% ipython --no-banner

In [1]: import numpy as np

In [2]: np.set_printoptions(precision=1, suppress=True, linewidth=100, floatmode="fixed")

In [3]: F = np.load("mat.npy")

In [4]: print(F)
[[-2 -7  3]
 [ 9 -1 -7]
 [ 6  9  7]]

In [5]: other = F[0, 0] * F[1:] - np.outer(F[1:, 0], F[0])

In [6]: print(other)
[[  0  65 -13]
 [  0  24 -32]]

In [7]: print(np.flatnonzero(~other.round(6).any(axis=1)))
[]

In [8]: print(np.sort(np.abs(np.linalg.eigvals(F))))
[ 7.6 10.8 10.8]

In [9]: F.inv()
Traceback (most recent call last):
  Cell In[9], line 1
    F.inv()
AttributeError: 'numpy.ndarray' object has no attribute 'inv'


In [10]: print(F @ F)
[[ -41   48   64]
 [ -69 -125  -15]
 [ 111   12    4]]

In [11]: print((F + F.T) / 2)
[[-2.0  1.0  4.5]
 [ 1.0 -1.0  1.0]
 [ 4.5  1.0  7.0]]

In [12]: print(np.trace(F))
4

In [13]: print(np.linalg.matrix_power(F, 3))
[[  898   815   -11]
 [-1077   473   563]
 [  -90  -753   277]]

In [14]: print(np.allclose(F, F.T))
False

In [15]: print(round(np.linalg.eigvals(F).sum().real, 1))
4.0

In [16]: print(np.round(np.linalg.det(F.T), 1))
884.0

In [17]: print(np.round(np.linalg.det(2 * F), 1), round(float(np.linalg.det(F)), 1))
7072.0 884.0

In [18]: print(np.kron(np.eye(2, dtype=int), F))
[[-2 -7  3  0  0  0]
 [ 9 -1 -7  0  0  0]
 [ 6  9  7  0  0  0]
 [ 0  0  0 -2 -7  3]
 [ 0  0  0  9 -1 -7]
 [ 0  0  0  6  9  7]]

In [19]: X = np.load("case8.npy")

In [20]: print(X)
[[ 1.7  0.4 -2.3]
 [-1.8 -0.8  2.0]
 [ 0.9  0.7 -0.7]
 [-1.7 -0.9  2.0]
 [-0.8 -0.5  1.1]
 [-0.4  0.1  0.1]
 [-1.2  0.1  0.1]
 [ 2.3  0.9 -3.0]
 [-1.6 -0.4  2.1]
 [-1.1 -1.2  0.6]
 [-1.4 -0.7  1.8]
 [ 1.0  0.6 -1.0]
 [-0.1  0.3  0.0]
 [ 2.3  1.1 -3.0]
 [ 0.0 -0.2 -0.2]
 [-2.8 -1.9  2.9]]

In [21]: Z = X[[10, 9]].astype(float)

In [22]: for _ in range(7):
    ...:     lab = np.linalg.norm(X[:, None] - Z, axis=-1).argmin(axis=1)
    ...:     Z = np.array([X[lab == j].mean(axis=0) for j in range(2)])
    ...: 

In [23]: print(lab)
[1 0 1 0 0 1 0 1 0 0 0 1 1 1 1 0]

In [24]: print(np.abs(Z[1] - Z[0]).argmax())
2

In [25]: print(Z)
[[-1.5 -0.8  1.6]
 [ 1.0  0.5 -1.3]]

In [26]: M = np.load("w.npy")

In [27]: print(M)
[[ 2.0  2.0  0.0]
 [ 1.0  0.0  0.0]
 [ 0.0  0.0 -6.0]]

In [28]: # splits into 2 blocks

In [29]: evals, V = np.linalg.eig(M)

In [30]: print(evals)
[ 2.7 -0.7 -6.0]

In [31]: print(np.sort(np.linalg.eigvals(M @ M)))
[ 0.5  7.5 36.0]

In [32]: print(np.round(M @ V[:, 0] - evals[0] * V[:, 0], 1) + 0)
[0.0 0.0 0.0]

In [33]: print(np.sort(np.linalg.eigvals(np.linalg.inv(M))))
[-1.4 -0.2  0.4]

In [34]: rng = np.random.default_rng(26881)

In [35]: mat = rng.normal(size=(25, 3))

In [36]: mat = 10 * mat / np.linalg.norm(mat, axis=1, keepdims=True)

In [37]: print(mat)
[[ 8.0 -6.0  0.2]
 [-9.5 -0.1  3.0]
 [ 6.1  1.8  7.7]
 [-8.4  3.6  4.0]
 [-8.2  4.8  3.1]
 [-0.1  8.1  5.9]
 [ 6.2  7.3  2.8]
 [ 7.9 -5.6  2.6]
 [-8.0  5.0  3.3]
 [-7.3  6.3 -2.8]
 [ 0.2  8.1  5.9]
 [-0.1 -8.2 -5.7]
 [ 5.4  8.2  2.1]
 [ 1.3  9.3 -3.4]
 [ 8.5 -2.9  4.5]
 [-3.9  0.4  9.2]
 [ 8.1 -0.1 -5.9]
 [ 7.9  4.3  4.4]
 [-5.6  2.6  7.9]
 [ 0.8  9.0  4.3]
 [-8.2 -1.3 -5.6]
 [-1.1  5.8  8.1]
 [ 7.4 -3.9  5.5]
 [-5.4  4.4  7.2]
 [-8.2 -0.9  5.6]]

In [38]: vec = np.array([1, -2, 1])

In [39]: rhs = mat @ vec

In [40]: print(np.linalg.solve(mat.T @ mat, mat.T @ rhs))
[ 1.0 -2.0  1.0]

In [41]: print(np.linalg.lstsq(mat, rhs)[0])
[ 1.0 -2.0  1.0]

In [42]: rhs = rhs + 0.3 * rng.normal(size=25)

In [43]: print(rhs)
[ 20.4  -6.9  10.8 -12.0 -14.8 -10.3  -5.6  21.4 -14.5 -22.5 -10.3  11.0  -8.4 -20.1  18.9   4.1
   2.0   4.1  -3.1 -12.5 -11.8  -4.6  20.1  -7.2  -0.9]

In [44]: beta, *_ = np.linalg.lstsq(mat, rhs)

In [45]: print(np.round(mat.T @ (rhs - mat @ beta), 1) + 0)
[0.0 0.0 0.0]

In [46]: q, V = np.linalg.qr(mat[:, :2])[0], np.linalg.qr(mat[:, 2:])[0]

In [47]: sigma = np.linalg.svd(q.T @ V, compute_uv=False)

In [48]: print((sigma > 0.9).sum())
0

In [49]: print(np.round(np.linalg.norm(q @ q.T - V @ V.T, 2), 1))
1.0

In [50]: K = np.eye(3, dtype=int)[rng.permutation(3)] * np.array([-1, 1, 2])

In [51]: print(K)
[[ 0  0  2]
 [-1  0  0]
 [ 0  1  0]]

In [52]: print(np.linalg.norm(K, axis=0))
[1.0 1.0 2.0]

In [53]: print(np.linalg.svd(K, compute_uv=False))
[2.0 1.0 1.0]

In [54]: print(K @ K.T)
[[4 0 0]
 [0 1 0]
 [0 0 1]]

In [55]: print(np.linalg.pinv(K))
[[ 0.0 -1.0  0.0]
 [ 0.0  0.0  1.0]
 [ 0.5  0.0  0.0]]

In [56]: lab = rng.permutation(3)

In [57]: other = mat[:, lab] * rng.choice([-1, 1], 3)

In [58]: print(other)
[[ 0.2 -8.0  6.0]
 [ 3.0  9.5  0.1]
 [ 7.7 -6.1 -1.8]
 [ 4.0  8.4 -3.6]
 [ 3.1  8.2 -4.8]
 [ 5.9  0.1 -8.1]
 [ 2.8 -6.2 -7.3]
 [ 2.6 -7.9  5.6]
 [ 3.3  8.0 -5.0]
 [-2.8  7.3 -6.3]
 [ 5.9 -0.2 -8.1]
 [-5.7  0.1  8.2]
 [ 2.1 -5.4 -8.2]
 [-3.4 -1.3 -9.3]
 [ 4.5 -8.5  2.9]
 [ 9.2  3.9 -0.4]
 [-5.9 -8.1  0.1]
 [ 4.4 -7.9 -4.3]
 [ 7.9  5.6 -2.6]
 [ 4.3 -0.8 -9.0]
 [-5.6  8.2  1.3]
 [ 8.1  1.1 -5.8]
 [ 5.5 -7.4  3.9]
 [ 7.2  5.4 -4.4]
 [ 5.6  8.2  0.9]]

In [59]: left, _, Vh = np.linalg.svd(mat.T @ other)

In [60]: print(np.round(np.linalg.lstsq(mat, other)[0], 1) + 0)
[[ 0.0 -1.0  0.0]
 [ 0.0  0.0 -1.0]
 [ 1.0  0.0  0.0]]

In [61]: lab = rng.permutation(3)

In [62]: print(lab)
[0 1 2]

In [63]: other = K[lab][:, lab]

In [64]: print(np.allclose(other, K))
True

In [65]: print(round(np.linalg.det(other), 1), round(np.linalg.det(K[lab]), 1))
-2.0 -2.0

In [66]: print(np.sort(np.abs(np.linalg.eigvals(other))))
[1.3 1.3 1.3]

In [67]: vec = np.array([2, -2, 3])

In [68]: rhs = K @ vec

In [69]: print(rhs)
[ 6 -2 -2]

In [70]: print(np.linalg.solve(K, rhs))
[ 2.0 -2.0  3.0]

In [71]: print(np.linalg.solve(K, -1 * rhs))
[-2.0  2.0 -3.0]

In [72]: print(np.linalg.solve(K, K[:, 0]))
[1.0 0.0 0.0]

In [73]: print(np.linalg.solve(K.T, K[0]))
[ 1.0 -0.0  0.0]

In [74]: data = np.loadtxt("dump.csv", delimiter=",")

In [75]: print(data)
[[-8.0  0.0  8.0]
 [ 2.0  0.0 -2.0]
 [ 6.0  0.0 -6.0]]

In [76]: # rows and columns are dependent

In [77]: print(np.einsum("ii->", data))
-14.0

In [78]: print(round(np.linalg.det(2 * data), 1), round(np.linalg.det(data), 1))
0.0 0.0

In [79]: print(np.kron(np.eye(2, dtype=int), data))
[[-8.0  0.0  8.0 -0.0  0.0  0.0]
 [ 2.0  0.0 -2.0  0.0  0.0 -0.0]
 [ 6.0  0.0 -6.0  0.0  0.0 -0.0]
 [-0.0  0.0  0.0 -8.0  0.0  8.0]
 [ 0.0  0.0 -0.0  2.0  0.0 -2.0]
 [ 0.0  0.0 -0.0  6.0  0.0 -6.0]]

In [80]: print(np.einsum("ij,ji->", data, data))
196.0

In [81]: print(np.linalg.eigvals(data))
[  0.0 -14.0   0.0]

In [82]: print([round(float(x), 1) for x in np.linalg.svd(data, compute_uv=False)[:3]])
[14.4, 0.0, 0.0]

In [83]: print(np.argsort(-np.linalg.norm(data, axis=0).round(6), kind="stable")[:3])
[0 2 1]

In [84]: print(np.linalg.cond(data) > 100)
True

In [85]: other = np.array([[-2, 9, -5, 9], [-8, 6, 3, -8], [-3, 3, -1, -5], [9, 4, 5, 1]])

In [86]: A = np.tril(other)

In [87]: print(A)
[[-2  0  0  0]
 [-8  6  0  0]
 [-3  3 -1  0]
 [ 9  4  5  1]]

In [88]: lab = rng.permutation(4)

In [89]: print(lab)
[3 0 2 1]

In [90]: other = A[lab][:, lab]

In [91]: print(np.sort(np.abs(np.linalg.eigvals(other))))
[1.0 1.0 2.0 6.0]

In [92]: print(np.trace(other))
4

In [93]: print(np.allclose(other, A))
False

In [94]: print([int(np.linalg.matrix_rank(np.linalg.matrix_power(A, p))) for p in range(1, 5)])
[4, 4, 4, 4]

In [95]: print(np.sort(np.linalg.eigvals(A)))
[-2.0 -1.0  1.0  6.0]

In [96]: r = np.linalg.matrix_rank(data)

In [97]: print(r)
1

In [98]: ns = np.linalg.svd(data)[2][r:].T

In [99]: print([int(np.linalg.matrix_rank(data[:i])) for i in range(1, len(data) + 1)])
[1, 1, 1]

In [100]: print(np.linalg.matrix_rank(data.T @ data), np.linalg.matrix_rank(data @ data.T))
1 1

In [101]: print([int(np.linalg.matrix_rank(np.delete(data, i, axis=0))) for i in range(3)])
[1, 1, 1]

In [102]: other = np.array([[2, 3], [0, 3], [0, -2], [2, 1]])

In [103]: Z = np.array([[0, -1, 2], [0, -2, 1]])

In [104]: E = other @ Z

In [105]: print(E)
[[ 0 -8  7]
 [ 0 -6  3]
 [ 0  4 -2]
 [ 0 -4  5]]

In [106]: print(np.linalg.lstsq(E[:-1].T, E[-1])[2])
2

In [107]: print(np.unique(E.round(6), axis=0).shape)
(4, 3)

In [108]: print(np.abs(np.diag(np.linalg.qr(E)[1])) > 1e-9)
[False  True  True]

In [109]: print(np.allclose(E[:-1].T @ np.linalg.lstsq(E[:-1].T, E[-1])[0], E[-1]))
True

In [110]: r = np.linalg.matrix_rank(E)

In [111]: print(r)
2

In [112]: ns = np.linalg.svd(E)[2][r:].T

In [113]: print(np.linalg.matrix_rank(E.T @ E), np.linalg.matrix_rank(E @ E.T))
2 2

In [114]: print(ns.shape)
(3, 1)

In [115]: print([int(np.linalg.matrix_rank(E[:, :j + 1])) for j in range(3)])
[0, 1, 2]

In [116]: print(E @ ns)
[[0.0]
 [0.0]
 [0.0]
 [0.0]]

In [117]: print(ns @ ns.T)
[[1.0 0.0 0.0]
 [0.0 0.0 0.0]
 [0.0 0.0 0.0]]

In [118]: print(np.allclose(E @ ns, 0))
True
